% ipython --no-banner

In [1]: import numpy as np

In [2]: np.set_printoptions(precision=2, suppress=True, linewidth=120, floatmode="fixed")

In [3]: tidy = lambda a: np.round(a, 2) + 0

In [4]: rng = np.random.default_rng(304)

In [5]: mat = np.array([[2, 3, 1], [0, 3, 1], [0, 0, 0], [3, 1, 1]]) * (rng.random((4, 3)) < 0.3)

In [6]: mat
Out[6]: 
array([[0, 0, 0],
       [0, 3, 0],
       [0, 0, 0],
       [3, 1, 1]])

In [7]: # row 2 repeats row 0

In [8]: U, s, VT = np.linalg.svd(mat)

In [9]: V = VT[:(s > 1e-8).sum()]

In [10]: vec = mat[3] + 3 * mat[2] + rng.integers(2) * np.eye(3)[1]

In [11]: vec
Out[11]: array([3.00, 2.00, 1.00])

In [12]: tidy(np.linalg.norm(vec - V.T @ V @ vec))
Out[12]: np.float64(0.0)

In [13]: tidy(np.diag(V.T @ V))
Out[13]: array([0.90, 1.00, 0.10])

In [14]: B = np.array([[1, 3, 2], [0, 3, 3], [2, 1, 3]])

In [15]: mat @ B
Out[15]: 
array([[ 0,  0,  0],
       [ 0,  9,  9],
       [ 0,  0,  0],
       [ 5, 13, 12]])

In [16]: np.einsum("ij,ij->i", mat, mat)
Out[16]: array([ 0,  9,  0, 11])

In [17]: np.einsum("ik,kj->ij", mat, B)
Out[17]: 
array([[ 0,  0,  0],
       [ 0,  9,  9],
       [ 0,  0,  0],
       [ 5, 13, 12]])

In [18]: np.linalg.matrix_rank(mat @ B)
Out[18]: np.int64(2)

In [19]: np.einsum("ik,kj->ji", mat, B)
Out[19]: 
array([[ 0,  0,  0,  5],
       [ 0,  9,  0, 13],
       [ 0,  9,  0, 12]])

In [20]: np.vstack([mat, B.T]).shape
Out[20]: (7, 3)

In [21]: B.T @ mat.T
Out[21]: 
array([[ 0,  0,  0,  5],
       [ 0,  9,  0, 13],
       [ 0,  9,  0, 12]])

In [22]: K = np.load("sample3.npy")

In [23]: K
Out[23]: 
array([[4.00, 3.00, 3.00, 0.00, 0.00],
       [3.00, 4.00, 3.00, 0.00, 0.00],
       [3.00, 3.00, 4.00, 0.00, 0.00],
       [0.00, 0.00, 0.00, 4.00, 3.00],
       [0.00, 0.00, 0.00, 3.00, 4.00]])

In [24]: f = np.array([4, -5])

In [25]: np.convolve(K[3], f)
Out[25]: array([  0.00,   0.00,   0.00,  16.00,  -8.00, -15.00])

In [26]: feats = np.load("case14.npy")

In [27]: feats
Out[27]: 
array([[ 1.00, -3.00,  0.00,  0.00],
       [-3.00,  1.00, -3.00,  0.00],
       [ 0.00, -3.00, -2.00, -3.00],
       [ 0.00,  0.00, -3.00,  0.00]])

In [28]: vec = np.array([-2, 0, -1, 1])

In [29]: y = feats @ vec

In [30]: b, lr = np.zeros(4), 1 / np.linalg.norm(feats, 2) ** 2

In [31]: for i in range(6):
    ...:     b -= lr * feats.T @ (feats @ b - y)
    ...:     if i % 1 == 0: print(i, round(np.linalg.norm(feats @ b - y), 2))
    ...: 
0 2.5
1 1.97
2 1.82
3 1.69
4 1.58
5 1.47

In [32]: tidy(b)
Out[32]: array([-1.37,  0.56, -1.20,  0.44])

In [33]: tidy(np.linalg.cond(feats))
Out[33]: np.float64(3.83)

In [34]: proj = np.triu(np.array([[1, 1, -1, -1], [1, -2, 1, -1], [0, -1, -1, 0], [1, -2, -2, 1]]), 1) + np.eye(4)

In [35]: B = proj @ feats @ np.linalg.inv(proj)

In [36]: tidy(np.poly(B))
Out[36]: array([  1.00,   0.00, -30.00,  11.00,  72.00])

In [37]: np.linalg.matrix_rank(B)
Out[37]: np.int64(4)

In [38]: proj @ feats - feats @ proj
Out[38]: 
array([[-3.00,  3.00,  6.00,  1.00],
       [ 0.00,  0.00, -3.00, -5.00],
       [ 0.00,  0.00,  3.00, -3.00],
       [ 0.00,  0.00,  0.00,  0.00]])

In [39]: tidy(np.linalg.det(B))
Out[39]: np.float64(72.0)

In [40]: np.trace(B), np.trace(feats)
Out[40]: (np.float64(0.0), np.float64(0.0))

In [41]: np.all(np.linalg.eigvalsh(feats) > 0)
Out[41]: np.False_

In [42]: data = np.load("dump.npy")

In [43]: data
Out[43]: 
array([[0, 0, 1, 0, 0, 1, 1],
       [0, 0, 0, 1, 1, 0, 0],
       [1, 0, 0, 0, 0, 1, 1],
       [0, 1, 0, 0, 1, 0, 0],
       [0, 1, 0, 1, 0, 0, 0],
       [1, 0, 1, 0, 0, 0, 1],
       [1, 0, 1, 0, 0, 1, 0]])

In [44]: # splits into 2 blocks

In [45]: idx = rng.permutation(7)

In [46]: idx
Out[46]: array([3, 4, 5, 6, 1, 2, 0])

In [47]: B = data[idx][:, idx]

In [48]: B
Out[48]: 
array([[0, 1, 0, 0, 1, 0, 0],
       [1, 0, 0, 0, 1, 0, 0],
       [0, 0, 0, 1, 0, 1, 1],
       [0, 0, 1, 0, 0, 1, 1],
       [1, 1, 0, 0, 0, 0, 0],
       [0, 0, 1, 1, 0, 0, 1],
       [0, 0, 1, 1, 0, 1, 0]])

In [49]: tidy(np.sort(np.abs(np.linalg.eigvals(B))))
Out[49]: array([1.00, 1.00, 1.00, 1.00, 1.00, 2.00, 3.00])

In [50]: tidy(np.linalg.det(B)), tidy(np.linalg.det(data[idx]))
Out[50]: (np.float64(-6.0), np.float64(-6.0))

In [51]: data @ data
Out[51]: 
array([[3, 0, 2, 0, 0, 2, 2],
       [0, 2, 0, 1, 1, 0, 0],
       [2, 0, 3, 0, 0, 2, 2],
       [0, 1, 0, 2, 1, 0, 0],
       [0, 1, 0, 1, 2, 0, 0],
       [2, 0, 2, 0, 0, 3, 2],
       [2, 0, 2, 0, 0, 2, 3]])

In [52]: np.trace(data @ data @ data) // 6
Out[52]: np.int64(5)

In [53]: data.sum(axis=0)
Out[53]: array([3, 2, 3, 2, 2, 3, 3])

In [54]: np.argwhere(np.triu(data))
Out[54]: 
array([[0, 2],
       [0, 5],
       [0, 6],
       [1, 3],
       [1, 4],
       [2, 5],
       [2, 6],
       [3, 4],
       [5, 6]])

In [55]: L = np.diag(data.sum(axis=1)) - data

In [56]: L @ np.ones(7)
Out[56]: array([0.00, 0.00, 0.00, 0.00, 0.00, 0.00, 0.00])

In [57]: L
Out[57]: 
array([[ 3,  0, -1,  0,  0, -1, -1],
       [ 0,  2,  0, -1, -1,  0,  0],
       [-1,  0,  3,  0,  0, -1, -1],
       [ 0, -1,  0,  2, -1,  0,  0],
       [ 0, -1,  0, -1,  2,  0,  0],
       [-1,  0, -1,  0,  0,  3, -1],
       [-1,  0, -1,  0,  0, -1,  3]])

In [58]: B = np.array([[0.0], [0.5], [-0.5]])

In [59]: C = np.array([[0.2, 1.7, -0.7, -1.6]])

In [60]: J = B @ C

In [61]: J
Out[61]: 
array([[ 0.00,  0.00,  0.00,  0.00],
       [ 0.10,  0.85, -0.35, -0.80],
       [-0.10, -0.85,  0.35,  0.80]])

In [62]: # rows and columns are dependent

In [63]: U, s, VT = np.linalg.svd(J)

In [64]: np.argmax(s[:-1] / (s[1:] + 1e-6)) + 1
Out[64]: np.int64(1)

In [65]: tidy(s)
Out[65]: array([1.73, 0.00, 0.00])

In [66]: B = U[:, :1] @ np.diag(s[:1]) @ VT[:1]

In [67]: tidy(np.linalg.norm(J - B) / np.linalg.norm(J))
Out[67]: np.float64(0.0)

In [68]: tidy(B)
Out[68]: 
array([[ 0.00,  0.00,  0.00,  0.00],
       [ 0.10,  0.85, -0.35, -0.80],
       [-0.10, -0.85,  0.35,  0.80]])

In [69]: U, s, VT = np.linalg.svd(B)

In [70]: V = VT[:(s > 1e-8).sum()]

In [71]: vec = B[1] + 3 * B[0] + rng.integers(2) * np.eye(4)[2]

In [72]: tidy(vec)
Out[72]: array([ 0.10,  0.85,  0.65, -0.80])

In [73]: tidy(V.T @ V)
Out[73]: 
array([[ 0.01,  0.06, -0.02, -0.05],
       [ 0.06,  0.48, -0.20, -0.45],
       [-0.02, -0.20,  0.08,  0.19],
       [-0.05, -0.45,  0.19,  0.43]])

In [74]: X = np.loadtxt("test9.csv", delimiter=",")

In [75]: tidy(X)
Out[75]: 
array([[-0.28, -0.92, -0.12,  0.13,  0.13,  0.16],
       [ 0.49,  0.09, -0.14,  0.30,  0.59,  0.55],
       [-0.49,  0.28, -0.53,  0.50,  0.25, -0.30],
       [-0.03,  0.09, -0.57, -0.06, -0.60,  0.55],
       [ 0.10, -0.03,  0.41,  0.79, -0.44,  0.04],
       [-0.66,  0.24,  0.44, -0.07,  0.15,  0.53]])

In [76]: vec = np.array([0, 6, 6, 9, 2, 6])

In [77]: [p for p in range(1, 25) if np.allclose(np.linalg.matrix_power(X, p), np.eye(6))]
Out[77]: []

In [78]: tidy(X.T @ (X @ vec))
Out[78]: array([0.00, 6.00, 6.00, 9.00, 2.00, 6.00])

In [79]: tidy(np.linalg.det(X))
Out[79]: np.float64(-1.0)

In [80]: 6 - np.linalg.matrix_rank(X - np.eye(6), tol=1e-8)
Out[80]: np.int64(1)

In [81]: tidy(np.abs(np.linalg.eigvals(X)))
Out[81]: array([1.00, 1.00, 1.00, 1.00, 1.00, 1.00])

In [82]: tidy(np.linalg.inv(X))
Out[82]: 
array([[-0.28,  0.49, -0.49, -0.03,  0.10, -0.66],
       [-0.92,  0.09,  0.28,  0.09, -0.03,  0.24],
       [-0.12, -0.14, -0.53, -0.57,  0.41,  0.44],
       [ 0.13,  0.30,  0.50, -0.06,  0.79, -0.07],
       [ 0.13,  0.59,  0.25, -0.60, -0.44,  0.15],
       [ 0.16,  0.55, -0.30,  0.55,  0.04,  0.53]])

In [83]: tidy(np.sort(np.abs(np.degrees(np.angle(np.linalg.eigvals(X))))))
Out[83]: array([  0.00,  90.25,  90.25, 109.47, 109.47, 180.00])
